$ ipython --no-banner

In [1]: import numpy as np

In [2]: np.set_printoptions(precision=1, suppress=True, linewidth=140, floatmode="fixed")

In [3]: tidy = lambda a: np.round(a, 1) + 0

In [4]: f = np.array([1, -2, 3, 0]) + 0.5

In [5]: A = np.outer(f, f) / (f @ f)

In [6]: tidy(A)
Out[6]: 
array([[ 0.1, -0.1,  0.3,  0.0],
       [-0.1,  0.1, -0.3,  0.0],
       [ 0.3, -0.3,  0.7,  0.1],
       [ 0.0,  0.0,  0.1,  0.0]])

In [7]: Uu, sig, VT = np.linalg.svd(A)

In [8]: tidy(sig)
Out[8]: array([1.0, 0.0, 0.0, 0.0])

In [9]: np.argmax(sig[:-1] / (sig[1:] + 1e-6)) + 1
Out[9]: np.int64(1)

In [10]: B = Uu[:, :1] @ np.diag(sig[:1]) @ VT[:1]

In [11]: tidy(B)
Out[11]: 
array([[ 0.1, -0.1,  0.3,  0.0],
       [-0.1,  0.1, -0.3,  0.0],
       [ 0.3, -0.3,  0.7,  0.1],
       [ 0.0,  0.0,  0.1,  0.0]])

In [12]: tidy(np.abs(A - B).max())
Out[12]: np.float64(0.0)

In [13]: tidy(np.linalg.norm(A - B, 2)), tidy(sig[1])
Out[13]: (np.float64(0.0), np.float64(0.0))

In [14]: vec = np.array([-3, 1, 1, 1])

In [15]: tidy(np.trace(B))
Out[15]: np.float64(1.0)

In [16]: tidy((vec - B @ vec) @ (B @ vec))
Out[16]: np.float64(0.0)

In [17]: tidy(np.linalg.eigvalsh(2 * B - np.eye(4)))
Out[17]: array([-1.0, -1.0, -1.0,  1.0])

In [18]: tidy(B @ vec)
Out[18]: array([-0.2,  0.2, -0.4, -0.1])

In [19]: tidy(np.kron(np.eye(2, dtype=int), A))
Out[19]: 
array([[ 0.1, -0.1,  0.3,  0.0,  0.0,  0.0,  0.0,  0.0],
       [-0.1,  0.1, -0.3,  0.0,  0.0,  0.0,  0.0,  0.0],
       [ 0.3, -0.3,  0.7,  0.1,  0.0,  0.0,  0.0,  0.0],
       [ 0.0,  0.0,  0.1,  0.0,  0.0,  0.0,  0.0,  0.0],
       [ 0.0,  0.0,  0.0,  0.0,  0.1, -0.1,  0.3,  0.0],
       [ 0.0,  0.0,  0.0,  0.0, -0.1,  0.1, -0.3,  0.0],
       [ 0.0,  0.0,  0.0,  0.0,  0.3, -0.3,  0.7,  0.1],
       [ 0.0,  0.0,  0.0,  0.0,  0.0,  0.0,  0.1,  0.0]])

In [20]: tidy(np.linalg.eigvals(A))
Out[20]: array([0.0, 1.0, 0.0, 0.0])

In [21]: np.einsum("ii->", A)
Out[21]: np.float64(1.0)

In [22]: tidy(np.linalg.eigvals(A).sum().real)
Out[22]: np.float64(1.0)

In [23]: rng = np.random.default_rng(791340)

In [24]: feats = rng.normal(size=(21, 3))

In [25]: feats = 5 * feats / np.linalg.norm(feats, axis=1, keepdims=True)

In [26]: tidy(feats)
Out[26]: 
array([[ 4.4,  0.1,  2.3],
       [-2.0,  0.2, -4.6],
       [ 1.6,  4.4, -1.7],
       [-2.6,  3.6,  2.3],
       [ 3.3,  2.0,  3.2],
       [ 2.1,  4.5, -0.1],
       [-2.3,  4.1, -1.8],
       [ 0.5, -4.7,  1.5],
       [-2.7,  4.2,  0.5],
       [ 0.1, -1.7, -4.7],
       [-2.4,  0.5, -4.3],
       [-4.4, -2.0,  1.4],
       [-4.0, -1.1,  2.8],
       [ 0.7,  2.5, -4.3],
       [-3.2, -3.7, -1.1],
       [-0.2, -0.8,  4.9],
       [-1.6,  4.6,  1.1],
       [ 1.8, -4.2,  2.1],
       [-2.5,  1.3,  4.1],
       [ 1.8, -0.2, -4.7],
       [-2.8,  3.8, -1.7]])

In [27]: w, evecs = np.linalg.eigh(A)

In [28]: np.abs(evecs[:, -1]).round(6).argmax()
Out[28]: np.int64(2)

In [29]: tidy(w)
Out[29]: array([0.0, 0.0, 0.0, 1.0])

In [30]: (w > 1e-8).sum(), (w < -1e-8).sum()
Out[30]: (np.int64(1), np.int64(0))

In [31]: hat = feats @ np.linalg.solve(feats.T @ feats, feats.T)

In [32]: tidy(np.linalg.eigvalsh(hat))
Out[32]: array([0.0, 0.0, 0.0, 0.0, 0.0, 0.0, 0.0, 0.0, 0.0, 0.0, 0.0, 0.0, 0.0, 0.0, 0.0, 0.0, 0.0, 0.0, 1.0, 1.0, 1.0])

In [33]: Xc = (feats - feats.mean(axis=0)) / feats.std(axis=0)

In [34]: np.argwhere(np.abs(Xc) > 2)
Out[34]: array([[0, 0]])

In [35]: beta = np.linalg.lstsq(np.delete(Xc, 1, axis=1), Xc[:, 1])[0]

In [36]: tidy(1 - np.var(Xc[:, 1] - np.delete(Xc, 1, axis=1) @ beta))
Out[36]: np.float64(0.0)

In [37]: vec = np.array([-1, 3, 0])

In [38]: h1 = np.maximum(feats @ vec, 0)

In [39]: tidy(np.tanh(feats @ vec))
Out[39]: array([-1.0,  1.0,  1.0,  1.0,  1.0,  1.0,  1.0, -1.0,  1.0, -1.0,  1.0, -0.9,  0.6,  1.0, -1.0, -1.0,  1.0, -1.0,  1.0, -1.0,  1.0])

In [40]: M = np.array([[0, 0, 0], [4, 0, -6], [0, 0, 0], [4, 0, -6]])

In [41]: t = np.radians(15)

In [42]: Rm = np.eye(4)

In [43]: Rm[3, 3] = Rm[0, 0] = np.cos(t)

In [44]: Rm[3, 0], Rm[0, 3] = -np.sin(t), np.sin(t)

In [45]: tidy(Rm)
Out[45]: 
array([[ 1.0,  0.0,  0.0,  0.3],
       [ 0.0,  1.0,  0.0,  0.0],
       [ 0.0,  0.0,  1.0,  0.0],
       [-0.3,  0.0,  0.0,  1.0]])

In [46]: B = A @ Rm.T

In [47]: tidy(np.linalg.det(Rm)), tidy(np.trace(Rm))
Out[47]: (np.float64(1.0), np.float64(3.9))

In [48]: tidy(np.linalg.svd(A, compute_uv=False)), tidy(np.linalg.svd(B, compute_uv=False))
Out[48]: (array([1.0, 0.0, 0.0, 0.0]), array([1.0, 0.0, 0.0, 0.0]))

In [49]: np.allclose(np.linalg.norm(A, axis=1), np.linalg.norm(B, axis=1))
Out[49]: True

In [50]: tidy(B)
Out[50]: 
array([[ 0.1, -0.1,  0.3,  0.0],
       [-0.1,  0.1, -0.3,  0.0],
       [ 0.3, -0.3,  0.7,  0.0],
       [ 0.0,  0.0,  0.1,  0.0]])
